% ipython --no-banner

In [1]: import numpy as np

In [2]: import numpy.linalg as la

In [3]: np.set_printoptions(precision=2, suppress=True, linewidth=100)

In [4]: rd = lambda a: np.round(a, 2) + 0

In [5]: J = np.load("mat.npy")

In [6]: J
Out[6]: 
array([[ 0,  0, -7],
       [-7,  6,  1],
       [ 0,  1,  0]])

In [7]: np.kron(np.eye(2, dtype=int), J)
Out[7]: 
array([[ 0,  0, -7,  0,  0,  0],
       [-7,  6,  1,  0,  0,  0],
       [ 0,  1,  0,  0,  0,  0],
       [ 0,  0,  0,  0,  0, -7],
       [ 0,  0,  0, -7,  6,  1],
       [ 0,  0,  0,  0,  1,  0]])

In [8]: rd(la.eigvals(J).sum().real)
Out[8]: np.float64(6.0)

In [9]: rd(la.det(J.T))
Out[9]: np.float64(49.0)

In [10]: u = np.array([1, 1, 2])

In [11]: other = J + np.outer(u, np.eye(3)[1])

In [12]: rd(la.det(other) / la.det(J)), rd(1 + la.solve(J, u)[1])
Out[12]: (np.float64(3.0), np.float64(3.0))

In [13]: la.matrix_rank(la.inv(other) - la.inv(J), tol=1e-8)
Out[13]: np.int64(1)

In [14]: other
Out[14]: 
array([[ 0.,  1., -7.],
       [-7.,  7.,  1.],
       [ 0.,  3.,  0.]])

In [15]: rd(np.sort(np.abs(la.eigvals(other))))
Out[15]: array([4.15, 4.15, 8.55])

In [16]: (other - other.T) / 2
Out[16]: 
array([[ 0. ,  4. , -3.5],
       [-4. ,  0. , -1. ],
       [ 3.5,  1. ,  0. ]])

In [17]: np.trace(other)
Out[17]: np.float64(7.0)

In [18]: rd(np.abs(la.eigvals(other)).max())
Out[18]: np.float64(8.55)

In [19]: C2 = J.T @ J

In [20]: la.matrix_rank(C2)
Out[20]: np.int64(3)

In [21]: rd(la.svd(J, compute_uv=False) ** 2)
Out[21]: array([87.68, 47.74,  0.57])

In [22]: C2
Out[22]: 
array([[ 49, -42,  -7],
       [-42,  37,   6],
       [ -7,   6,  50]])

In [23]: np.allclose(C2, C2.T)
Out[23]: True

In [24]: rd(la.eigvalsh(C2)[::-1])
Out[24]: array([87.68, 47.74,  0.57])

In [25]: np.trace(C2), (J ** 2).sum()
Out[25]: (np.int64(136), np.int64(136))

In [26]: rng = np.random.default_rng(4)

In [27]: other = J + rng.integers(-2, 3, (3, 2)) @ rng.integers(-2, 3, (2, 3))

In [28]: other
Out[28]: 
array([[ 4, -4, -9],
       [-3,  2,  1],
       [ 6, -5, -2]])

In [29]: np.abs(other - J).sum(axis=1)
Out[29]: array([10,  8, 14])

In [30]: data = np.load("out18.npy")

In [31]: data
Out[31]: 
array([[ 0,  0,  2,  0],
       [ 0,  0,  0,  0],
       [ 2,  0,  0,  0],
       [ 0, -2,  0,  0]])

In [32]: # 2 groups of indices that never mix

In [33]: rd(la.norm(data) ** 2 / la.norm(data, 2) ** 2)
Out[33]: np.float64(3.0)

In [34]: data[1] @ data[3]
Out[34]: np.int64(0)

In [35]: rd(la.norm(data, 1)), rd(la.norm(data, np.inf))
Out[35]: (np.float64(2.0), np.float64(2.0))

In [36]: rd(la.norm(data, axis=1))
Out[36]: array([2., 0., 2., 2.])

In [37]: lab = rng.permutation(4)

In [38]: lab
Out[38]: array([1, 0, 2, 3])

In [39]: other = data[lab][:, lab]

In [40]: np.diag(other)
Out[40]: array([0, 0, 0, 0])

In [41]: np.allclose(other, data)
Out[41]: False

In [42]: rd(la.det(other)), rd(la.det(data[lab]))
Out[42]: (np.float64(0.0), np.float64(0.0))

In [43]: np.trace(other)
Out[43]: np.int64(0)

In [44]: r = la.matrix_rank(data)

In [45]: r
Out[45]: np.int64(3)

In [46]: N = la.svd(data)[2][r:].T

In [47]: [int(la.matrix_rank(np.delete(data, i, axis=0))) for i in range(4)]
Out[47]: [2, 3, 2, 2]

In [48]: N.shape
Out[48]: (4, 1)

In [49]: la.matrix_rank(data.T @ data), la.matrix_rank(data @ data.T)
Out[49]: (np.int64(3), np.int64(3))

In [50]: [int(la.matrix_rank(data[:i])) for i in range(1, len(data) + 1)]
Out[50]: [1, 1, 2, 3]

In [51]: F = np.loadtxt("layer19.csv", delimiter=",")

In [52]: F
Out[52]: 
array([[ 2.64, -0.91,  1.09],
       [-2.3 ,  1.38,  1.34],
       [-1.4 , -0.65, -2.57],
       [ 0.63,  0.67, -2.86],
       [-0.88,  2.87, -0.09],
       [-2.82,  0.75,  0.69],
       [ 1.72, -0.48, -2.41],
       [-1.17, -2.33,  1.48],
       [-2.05,  0.6 , -2.1 ],
       [ 2.91,  0.26, -0.69],
       [-2.78, -0.91,  0.67],
       [-2.01, -1.32,  1.79],
       [-1.82, -1.88,  1.46]])

In [53]: x = np.array([0, -2, 1])

In [54]: h = np.maximum(J @ x, 0)

In [55]: J.T @ h
Out[55]: array([0, 0, 0])

In [56]: np.flatnonzero(h > 1e-9)
Out[56]: array([], dtype=int64)

In [57]: np.maximum(J @ x, 0) - np.maximum(-J @ x, 0)
Out[57]: array([ -7, -11,  -2])

In [58]: Q, V = la.qr(F[:, :2])[0], la.qr(F[:, 2:])[0]

In [59]: sigma = la.svd(Q.T @ V, compute_uv=False)

In [60]: rd(la.norm(Q @ Q.T - V @ V.T, 2))
Out[60]: np.float64(1.0)

In [61]: rd(sigma)
Out[61]: array([0.38])

In [62]: (sigma > 0.9).sum()
Out[62]: np.int64(0)

In [63]: A = np.loadtxt("x.csv", delimiter=",")

In [64]: A
Out[64]: 
array([[-2. , -0.8,  0.1],
       [ 0. ,  2.4, -0.1],
       [ 1.6,  1.2,  0.4],
       [ 1.2,  0.7, -0.1],
       [ 0.7,  0.1,  1.7],
       [ 0.1,  0.6,  0. ],
       [-0.1, -1.7,  0.4],
       [ 0.7,  1.3,  0.8],
       [ 0. , -0.5,  0.5],
       [ 0. ,  0.1, -0.4],
       [ 0. ,  1.6, -0.4],
       [ 1.9,  0.8, -0.5],
       [-0.1,  0.1,  1.4],
       [ 0.7, -0.9, -0.4],
       [-0.8,  1. ,  0.4],
       [-0.2,  0.4, -0.8],
       [-4.5, -4. , -3.5],
       [-1.7,  1.7, -1.8],
       [-0.3, -0.8,  1.8]])

In [65]: Uu, sigma, vt = la.svd(A, full_matrices=False)

In [66]: np.allclose(Uu * sigma @ vt, A)
Out[66]: True

In [67]: rd(Uu.T @ A @ vt.T)
Out[67]: 
array([[8.26, 0.  , 0.  ],
       [0.  , 4.79, 0.  ],
       [0.  , 0.  , 3.24]])

In [68]: np.abs(Uu[:, 0]).round(6).argmax()
Out[68]: np.int64(16)

In [69]: rd(np.sqrt((sigma ** 2).sum())), rd(la.norm(A))
Out[69]: (np.float64(10.08), np.float64(10.08))

In [70]: rd(sigma)
Out[70]: array([8.26, 4.79, 3.24])

In [71]: rd(np.abs(vt[0]))
Out[71]: array([0.67, 0.6 , 0.44])

In [72]: x = np.array([1, 2, -1])

In [73]: target = A @ x

In [74]: rd(la.lstsq(A, target)[0])
Out[74]: array([ 1.,  2., -1.])

In [75]: rd(target)
Out[75]: 
array([-3.7,  4.9,  3.6,  2.7, -0.8,  1.3, -3.9,  2.5, -1.5,  0.6,  3.6,  4. , -1.3, -0.7,  0.8,
        1.4, -9. ,  3.5, -3.7])

In [76]: target = target + 0.1 * rng.normal(size=19)

In [77]: rd(target)
Out[77]: 
array([-3.86,  4.92,  3.62,  2.86, -0.77,  1.35, -4.05,  2.73, -1.69,  0.71,  3.57,  3.91, -1.37,
       -0.77,  0.84,  1.39, -8.85,  3.32, -3.7 ])

In [78]: c, *_ = la.lstsq(A, target)

In [79]: [round(float(la.norm(la.solve(A.T @ A + lam * np.eye(3), A.T @ target))), 2) for lam in (0, 1, 10, 100)]
Out[79]: [2.46, 2.37, 1.84, 0.68]

In [80]: rd(la.norm(target - A @ c))
Out[80]: np.float64(0.5)

In [81]: hat = A @ la.solve(A.T @ A, A.T)

In [82]: rd(la.eigvalsh(hat))
Out[82]: array([0., 0., 0., 0., 0., 0., 0., 0., 0., 0., 0., 0., 0., 0., 0., 0., 1., 1., 1.])

In [83]: la.matrix_rank(np.eye(19) - hat)
Out[83]: np.int64(16)

In [84]: rd(hat @ A[:, 0])
Out[84]: 
array([-2. ,  0. ,  1.6,  1.2,  0.7,  0.1, -0.1,  0.7,  0. ,  0. ,  0. ,  1.9, -0.1,  0.7, -0.8,
       -0.2, -4.5, -1.7, -0.3])

In [85]: arr = np.load("a.npy")

In [86]: arr
Out[86]: 
array([[0, 0, 2, 2],
       [0, 0, 0, 1],
       [0, 0, 0, 0],
       [0, 0, 0, 0]])

In [87]: theta = np.radians(135)

In [88]: r_ = np.eye(4)

In [89]: r_[0, 0] = r_[3, 3] = np.cos(theta)

In [90]: r_[0, 3], r_[3, 0] = -np.sin(theta), np.sin(theta)

In [91]: rd(r_)
Out[91]: 
array([[-0.71,  0.  ,  0.  , -0.71],
       [ 0.  ,  1.  ,  0.  ,  0.  ],
       [ 0.  ,  0.  ,  1.  ,  0.  ],
       [ 0.71,  0.  ,  0.  , -0.71]])

In [92]: other = arr @ r_.T

In [93]: rd(la.svd(arr, compute_uv=False)), rd(la.svd(other, compute_uv=False))
Out[93]: (array([2.92, 0.68, 0.  , 0.  ]), array([2.92, 0.68, 0.  , 0.  ]))

In [94]: np.allclose(arr @ arr.T, other @ other.T)
Out[94]: True

In [95]: other = np.array([[-1, -2], [2, 1]])

In [96]: C = np.kron(other, arr)

In [97]: C
Out[97]: 
array([[ 0,  0, -2, -2,  0,  0, -4, -4],
       [ 0,  0,  0, -1,  0,  0,  0, -2],
       [ 0,  0,  0,  0,  0,  0,  0,  0],
       [ 0,  0,  0,  0,  0,  0,  0,  0],
       [ 0,  0,  4,  4,  0,  0,  2,  2],
       [ 0,  0,  0,  2,  0,  0,  0,  1],
       [ 0,  0,  0,  0,  0,  0,  0,  0],
       [ 0,  0,  0,  0,  0,  0,  0,  0]])

In [98]: rd(la.norm(C, 2)), rd(la.norm(other, 2) * la.norm(arr, 2))
Out[98]: (np.float64(8.76), np.float64(8.76))

In [99]: la.matrix_rank(C)
Out[99]: np.int64(4)
